In [1]: import numpy as np

In [2]: np.set_printoptions(precision=3, suppress=True, linewidth=120, legacy="1.25")

In [3]: E = np.load("block13.npy")

In [4]: E
Out[4]: 
array([[0, 0, 0, 0, 0, 1, 0, 0, 0, 0, 0],
       [0, 0, 1, 0, 0, 0, 0, 0, 0, 0, 0],
       [1, 0, 0, 0, 0, 0, 0, 0, 0, 0, 0],
       [0, 1, 0, 0, 0, 0, 0, 0, 0, 0, 0],
       [0, 0, 0, 1, 0, 0, 0, 0, 0, 0, 0],
       [0, 0, 0, 0, 0, 0, 0, 0, 1, 0, 0],
       [0, 0, 0, 0, 0, 0, 0, 1, 0, 0, 0],
       [0, 0, 0, 0, 0, 0, 1, 0, 0, 0, 0],
       [0, 0, 0, 0, 0, 0, 0, 0, 0, 1, 0],
       [0, 0, 0, 0, 1, 0, 0, 0, 0, 0, 0],
       [0, 0, 0, 0, 0, 0, 0, 0, 0, 0, 1]])

In [5]: rng = np.random.default_rng(850)

In [6]: B = E + rng.integers(-2, 3, (11, 1)) @ rng.integers(-2, 3, (1, 11))

In [7]: print(B)
[[ 0  0  0  0  0  1  0  0  0  0  0]
 [-2 -4 -3 -2 -4  2  2  0  4  4  4]
 [ 2  2  2  1  2 -1 -1  0 -2 -2 -2]
 [-1 -1 -2 -1 -2  1  1  0  2  2  2]
 [ 1  2  2  2  2 -1 -1  0 -2 -2 -2]
 [-1 -2 -2 -1 -2  1  1  0  3  2  2]
 [ 1  2  2  1  2 -1 -1  1 -2 -2 -2]
 [ 0  0  0  0  0  0  1  0  0  0  0]
 [ 0  0  0  0  0  0  0  0  0  1  0]
 [ 0  0  0  0  1  0  0  0  0  0  0]
 [ 2  4  4  2  4 -2 -2  0 -4 -4 -3]]

In [8]: np.abs(B - E).sum(axis=1)
Out[8]: array([ 0, 32, 16, 16, 16, 16, 16,  0,  0,  0, 32])

In [9]: B - E
Out[9]: 
array([[ 0,  0,  0,  0,  0,  0,  0,  0,  0,  0,  0],
       [-2, -4, -4, -2, -4,  2,  2,  0,  4,  4,  4],
       [ 1,  2,  2,  1,  2, -1, -1,  0, -2, -2, -2],
       [-1, -2, -2, -1, -2,  1,  1,  0,  2,  2,  2],
       [ 1,  2,  2,  1,  2, -1, -1,  0, -2, -2, -2],
       [-1, -2, -2, -1, -2,  1,  1,  0,  2,  2,  2],
       [ 1,  2,  2,  1,  2, -1, -1,  0, -2, -2, -2],
       [ 0,  0,  0,  0,  0,  0,  0,  0,  0,  0,  0],
       [ 0,  0,  0,  0,  0,  0,  0,  0,  0,  0,  0],
       [ 0,  0,  0,  0,  0,  0,  0,  0,  0,  0,  0],
       [ 2,  4,  4,  2,  4, -2, -2,  0, -4, -4, -4]])

In [10]: U, sv, VT = np.linalg.svd(B, full_matrices=False)

In [11]: U.shape, sv.shape, VT.shape
Out[11]: ((11, 11), (11,), (11, 11))

In [12]: np.abs(U[:, 0]).round(6).argmax()
Out[12]: 1

In [13]: print((sv > 1e-8).sum())
11

In [14]: np.round(np.sqrt((sv ** 2).sum()), 3), round(np.linalg.norm(B), 3)
Out[14]: (19.053, 19.053)

In [15]: print(np.round(U.T @ B @ VT.T, 3) + 0)
[[18.813  0.     0.     0.     0.     0.     0.     0.     0.     0.     0.   ]
 [ 0.     1.     0.     0.     0.     0.     0.     0.     0.     0.     0.   ]
 [ 0.     0.     1.     0.     0.     0.     0.     0.     0.     0.     0.   ]
 [ 0.     0.     0.     1.     0.     0.     0.     0.     0.     0.     0.   ]
 [ 0.     0.     0.     0.     1.     0.     0.     0.     0.     0.     0.   ]
 [ 0.     0.     0.     0.     0.     1.     0.     0.     0.     0.     0.   ]
 [ 0.     0.     0.     0.     0.     0.     1.     0.     0.     0.     0.   ]
 [ 0.     0.     0.     0.     0.     0.     0.     1.     0.     0.     0.   ]
 [ 0.     0.     0.     0.     0.     0.     0.     0.     1.     0.     0.   ]
 [ 0.     0.     0.     0.     0.     0.     0.     0.     0.     1.     0.   ]
 [ 0.     0.     0.     0.     0.     0.     0.     0.     0.     0.     0.266]]

In [16]: print(np.abs(VT[0]))
[0.207 0.369 0.354 0.207 0.384 0.192 0.192 0.015 0.399 0.384 0.354]

In [17]: np.round(U.T @ U, 3) + 0
Out[17]: 
array([[1., 0., 0., 0., 0., 0., 0., 0., 0., 0., 0.],
       [0., 1., 0., 0., 0., 0., 0., 0., 0., 0., 0.],
       [0., 0., 1., 0., 0., 0., 0., 0., 0., 0., 0.],
       [0., 0., 0., 1., 0., 0., 0., 0., 0., 0., 0.],
       [0., 0., 0., 0., 1., 0., 0., 0., 0., 0., 0.],
       [0., 0., 0., 0., 0., 1., 0., 0., 0., 0., 0.],
       [0., 0., 0., 0., 0., 0., 1., 0., 0., 0., 0.],
       [0., 0., 0., 0., 0., 0., 0., 1., 0., 0., 0.],
       [0., 0., 0., 0., 0., 0., 0., 0., 1., 0., 0.],
       [0., 0., 0., 0., 0., 0., 0., 0., 0., 1., 0.],
       [0., 0., 0., 0., 0., 0., 0., 0., 0., 0., 1.]])
